$ python3 -q
>>> import numpy as np
>>> from numpy import linalg as LA
>>> np.set_printoptions(precision=2, suppress=True, linewidth=200, sign=" ")
>>> rnd = lambda a: np.round(a, 2) + 0
>>> data = np.loadtxt("m.csv", delimiter=",")
>>> print(data)
[[-4.42 -2.05 -0.99 -0.17  0.52]
 [ 2.09 -2.21  2.    3.43  0.15]
 [ 2.21  0.21  0.36  2.32 -3.82]
 [ 1.86 -0.38  0.48  3.85  2.51]
 [ 0.29 -1.37 -0.99 -4.64  0.72]
 [ 1.02  2.15 -1.97 -0.79  3.85]
 [-1.52  0.06 -0.64 -1.76  4.38]
 [-0.47 -0.61 -1.75  4.56  0.74]
 [-2.89  1.08  2.31  3.19  0.05]
 [ 3.06 -1.05  1.9  -1.89  2.71]
 [ 2.23 -0.9   3.92 -1.83  0.7 ]
 [ 2.2   0.82 -0.38  1.86  3.98]
 [ 2.11 -0.49  4.35  0.73 -0.93]
 [ 2.29  0.91  4.1   1.31 -0.61]
 [-1.33 -3.72  2.9  -0.75 -0.66]
 [-0.15  3.84 -0.58 -0.32  3.13]
 [ 2.09 -1.12  1.89  3.74  1.34]
 [-2.68  1.82  3.56 -0.71 -1.16]
 [-3.84  2.84  0.75  1.02 -0.76]]
>>> A2 = data / np.sqrt((data ** 2).mean(axis=1, keepdims=True))
>>> print(LA.matrix_rank(A2) == LA.matrix_rank(data))
True
>>> Xs = (data - data.mean(axis=0)) / data.std(axis=0)
>>> print(np.argwhere(np.abs(Xs) > 2))
[[  0   0]
 [  2   4]
 [  4   3]
 [ 14   1]
 [ 15   1]]
>>> print(rnd(Xs.std(axis=0)))
[ 1.  1.  1.  1.  1.]
>>> coef = LA.lstsq(np.delete(Xs, 0, axis=1), Xs[:, 0])[0]
>>> print(rnd(coef))
[-0.17  0.35  0.18  0.37]
>>> print(np.abs(coef).argmax())
3
>>> print(rnd(1 - np.var(Xs[:, 0] - np.delete(Xs, 0, axis=1) @ coef)))
0.17
>>> idx = data[:, 3] > np.median(data[:, 3])
>>> r0 = data[idx].mean(axis=0) - data[~idx].mean(axis=0)
>>> print(rnd((((data - data.mean(axis=0)) @ r0 > 0) == idx).mean()))
0.95
>>> W1 = np.array([[0, -2, -1, 2],
...     [-2, -2, -1, -2],
...     [0, -3, -2, 3],
...     [3, 2, 1, 3],
...     [0, -3, -2, -1]])
>>> coef = np.array([1, 1, 3, 2])
>>> H = np.maximum(data @ W1 + coef, 0)
>>> print((H > 0).astype(int))
[[ 1  1  1  0]
 [ 1  1  1  1]
 [ 1  1  1  1]
 [ 1  0  0  1]
 [ 0  0  0  0]
 [ 0  0  0  0]
 [ 0  0  0  0]
 [ 1  1  1  1]
 [ 1  1  1  1]
 [ 0  0  0  1]
 [ 0  0  0  1]
 [ 1  0  0  1]
 [ 1  0  0  1]
 [ 1  0  0  1]
 [ 1  1  1  1]
 [ 0  0  0  0]
 [ 1  0  0  1]
 [ 0  0  0  1]
 [ 0  1  1  0]]
>>> Z = np.array([[-3, -1], [2, -2], [0, 1], [3, 2]])
>>> print(W1 @ Z)
[[ 2  7]
 [-4  1]
 [ 3 10]
 [ 4  0]
 [-9  2]]
>>> r0 = np.array([0, 0, 0, -2, -2])
>>> J = 2 * np.eye(5) + np.outer(r0, r0)
>>> print(J)
[[ 2.  0.  0.  0.  0.]
 [ 0.  2.  0.  0.  0.]
 [ 0.  0.  2.  0.  0.]
 [ 0.  0.  0.  6.  4.]
 [ 0.  0.  0.  4.  6.]]
>>> # 4 blocks once reordered
>>> rng = np.random.default_rng(95485)
>>> idx = rng.permutation(5)
>>> print(idx)
[ 3  1  0  4  2]
>>> A2 = J[idx][:, idx]
>>> print(A2)
[[ 6.  0.  0.  4.  0.]
 [ 0.  2.  0.  0.  0.]
 [ 0.  0.  2.  0.  0.]
 [ 4.  0.  0.  6.  0.]
 [ 0.  0.  0.  0.  2.]]
>>> print(np.allclose(A2, J))
False
>>> print(rnd(np.sort(np.abs(LA.eigvals(A2)))))
[  2.   2.   2.   2.  10.]
>>> print(np.diag(A2))
[ 6.  2.  2.  6.  2.]
>>> print(rnd(LA.det(A2)), rnd(LA.det(J[idx])))
160.0 -160.0
>>> K = np.arange(21).reshape(7, 3) + -2
>>> print(K)
[[-2 -1  0]
 [ 1  2  3]
 [ 4  5  6]
 [ 7  8  9]
 [10 11 12]
 [13 14 15]
 [16 17 18]]
>>> # rank 2
>>> Uu, sigma, Vh = LA.svd(K)
>>> evecs = Vh[:(sigma > 1e-8).sum()]
>>> x0 = K[1] + -3 * K[6] + rng.integers(2) * np.eye(3)[2]
>>> print(x0)
[-47. -49. -51.]
>>> print(np.allclose(evecs.T @ evecs @ x0, x0))
True
>>> print(rnd(evecs.T @ evecs))
[[ 0.83  0.33 -0.17]
 [ 0.33  0.33  0.33]
 [-0.17  0.33  0.83]]
>>> W0 = np.eye(7, dtype=int)[rng.permutation(7)] * np.array([-5, -1, -1, -1, 5, 4, -1])
>>> print(W0)
[[ 0  0  0  0  0  4  0]
 [-5  0  0  0  0  0  0]
 [ 0  0  0 -1  0  0  0]
 [ 0  0 -1  0  0  0  0]
 [ 0  0  0  0  5  0  0]
 [ 0  0  0  0  0  0 -1]
 [ 0 -1  0  0  0  0  0]]
>>> A2 = W0 ** -1
Traceback (most recent call last):
  File "<python-input-48>", line 1, in <module>
    A2 = W0 ** -1
         ~~~^^~~~
ValueError: Integers to negative integer powers are not allowed.
>>> A2 = LA.invert(W0)
Traceback (most recent call last):
  File "<python-input-49>", line 1, in <module>
    A2 = LA.invert(W0)
         ^^^^^^^^^
AttributeError: module 'numpy.linalg' has no attribute 'invert'
>>> A2 = LA.inv(W0)
>>> print(rnd(LA.slogdet(W0)[0]))
-1.0
>>> print(W0 @ A2)
[[ 1.  0.  0.  0.  0.  0.  0.]
 [ 0.  1.  0.  0.  0.  0.  0.]
 [ 0.  0.  1.  0.  0.  0.  0.]
 [ 0.  0.  0.  1.  0.  0.  0.]
 [ 0.  0.  0.  0.  1.  0.  0.]
 [ 0.  0.  0.  0.  0.  1.  0.]
 [ 0.  0.  0.  0.  0.  0.  1.]]
>>> print(rnd(LA.cond(W0)))
5.0
>>> W1 = np.array([[2, 1, 0, 1, 0],
...     [1, 2, 2, 2, 0],
...     [0, 2, 1, 0, 2],
...     [2, 1, 1, 1, 0],
...     [2, 1, 2, 1, 0],
...     [2, 2, 1, 1, 1],
...     [1, 1, 0, 1, 2]])
>>> coef = np.array([5, 2, 4, -2, 0])
>>> H = np.maximum(W0 @ W1 + coef, 0)
>>> print(H)
[[ 13  10   8   2   4]
 [  0   0   4   0   0]
 [  3   1   3   0   0]
 [  5   0   3   0   0]
 [ 15   7  14   3   0]
 [  4   1   4   0   0]
 [  4   0   2   0   0]]
>>> print(LA.matrix_rank(H))
5
>>> Z = np.array([[0, 0, 1], [-1, 0, 1], [-2, 1, 2], [0, -2, -2], [-2, -2, -1]])
>>> print(W1 @ Z)
[[-1 -2  1]
 [-6 -2  3]
 [-8 -3  2]
 [-3 -1  3]
 [-5  0  5]
 [-6 -3  3]
 [-5 -6 -2]]
>>> print(H @ Z)
[[-34  -4  31]
 [ -8   4   8]
 [ -7   3  10]
 [ -6   3  11]
 [-35   8  44]
 [ -9   4  13]
 [ -4   2   8]]
>>> print((H @ Z).round(6).argmax(axis=1))
[ 2  2  2  2  2  2  2]
>>> x0 = np.array([1, 3, 3, 9, 2, 3, 6])
>>> rhs = W0 @ x0
>>> print(rhs)
[12 -5 -9 -3 10 -6 -3]
>>> print(rnd(LA.solve(W0.T, W0[2])))
[ 0.  0.  1.  0.  0.  0.  0.]
>>> print(rnd(LA.solve(W0, rhs)))
[ 1.  3.  3.  9.  2.  3.  6.]
>>> print(rnd(LA.solve(W0, rhs + W0[:, 2])))
[ 1.  3.  4.  9.  2.  3.  6.]
>>> print(rnd(LA.solve(W0, 5 * rhs)))
[  5.  15.  15.  45.  10.  15.  30.]
>>> A2 = np.array([[3, 4, 8, 6, 6],
...     [8, 1, 2, 0, 0],
...     [7, 0, 0, 3, 1],
...     [6, 5, 9, 0, 9],
...     [1, 7, 6, 5, 9]])
>>> Z = np.array([[-3]])
>>> mat = np.block([[A2, np.array([[-1], [-2], [0], [2], [-3]])], [np.zeros((1, 5)), Z]])
>>> print(mat)
[[ 3.  4.  8.  6.  6. -1.]
 [ 8.  1.  2.  0.  0. -2.]
 [ 7.  0.  0.  3.  1.  0.]
 [ 6.  5.  9.  0.  9.  2.]
 [ 1.  7.  6.  5.  9. -3.]
 [ 0.  0.  0.  0.  0. -3.]]
>>> idx = rng.permutation(6)
>>> print(idx)
[ 4  0  1  2  5  3]
>>> A2 = mat[idx][:, idx]
>>> print(A2)
[[ 9.  1.  7.  6. -3.  5.]
 [ 6.  3.  4.  8. -1.  6.]
 [ 0.  8.  1.  2. -2.  0.]
 [ 1.  7.  0.  0.  0.  3.]
 [ 0.  0.  0.  0. -3.  0.]
 [ 9.  6.  5.  9.  2.  0.]]
>>> print(rnd(LA.det(A2)), rnd(LA.det(mat[idx])))
-17634.0 17634.0
>>> print(np.diag(A2))
[ 9.  3.  1.  0. -3.  0.]
>>> print(np.trace(A2))
10.0
>>> print(rnd(np.sort(np.abs(LA.eigvals(A2)))))
[  2.88   2.88   3.     5.77   5.77  21.27]
>>> r0 = np.array([-1, 1, -1])
>>> M = np.outer(rng.normal(size=10), r0) + 0.02 * rng.normal(size=(10, 3))
>>> print(rnd(M))
[[-0.29  0.27 -0.28]
 [ 0.04 -0.02  0.02]
 [-2.14  2.16 -2.19]
 [-0.06  0.07 -0.04]
 [-0.56  0.55 -0.54]
 [-0.8   0.79 -0.74]
 [-0.26  0.26 -0.23]
 [-1.71  1.72 -1.7 ]
 [ 0.31 -0.33  0.29]
 [ 0.7  -0.75  0.73]]
>>> Xs = M - M.mean(axis=0)
>>> evecs = LA.svd(Xs)[2][:1]
>>> A2 = Xs - Xs @ evecs.T @ evecs
>>> print(rnd(np.cov(Xs @ evecs.T, rowvar=False)))
2.35
>>> print(rnd(A2.std(axis=0)))
[ 0.01  0.01  0.02]
>>> F = 5 * np.eye(7) + np.eye(7, k=1)
>>> print(F)
[[ 5.  1.  0.  0.  0.  0.  0.]
 [ 0.  5.  1.  0.  0.  0.  0.]
 [ 0.  0.  5.  1.  0.  0.  0.]
 [ 0.  0.  0.  5.  1.  0.  0.]
 [ 0.  0.  0.  0.  5.  1.  0.]
 [ 0.  0.  0.  0.  0.  5.  1.]
 [ 0.  0.  0.  0.  0.  0.  5.]]
>>> print((F + F.T) / 2)
[[ 5.   0.5  0.   0.   0.   0.   0. ]
 [ 0.5  5.   0.5  0.   0.   0.   0. ]
 [ 0.   0.5  5.   0.5  0.   0.   0. ]
 [ 0.   0.   0.5  5.   0.5  0.   0. ]
 [ 0.   0.   0.   0.5  5.   0.5  0. ]
 [ 0.   0.   0.   0.   0.5  5.   0.5]
 [ 0.   0.   0.   0.   0.   0.5  5. ]]
>>> print(np.allclose(F, F.T))
False
>>> print(rnd(np.abs(LA.eigvals(F)).max()))
5.0
>>> print(rnd(np.sort(np.abs(LA.eigvals(F)))))
[ 5.  5.  5.  5.  5.  5.  5.]
>>> print(rnd(LA.det(F)))
78125.0
>>> print(np.allclose(F @ F.T, F.T @ F))
False
>>> print(F @ F)
[[ 25.  10.   1.   0.   0.   0.   0.]
 [  0.  25.  10.   1.   0.   0.   0.]
 [  0.   0.  25.  10.   1.   0.   0.]
 [  0.   0.   0.  25.  10.   1.   0.]
 [  0.   0.   0.   0.  25.  10.   1.]
 [  0.   0.   0.   0.   0.  25.  10.]
 [  0.   0.   0.   0.   0.   0.  25.]]
>>> print(np.trace(F))
35.0
>>> assert F == F.T
Traceback (most recent call last):
  File "<python-input-100>", line 1, in <module>
    assert F == F.T
           ^^^^^^^^
ValueError: The truth value of an array with more than one element is ambiguous. Use a.any() or a.all()
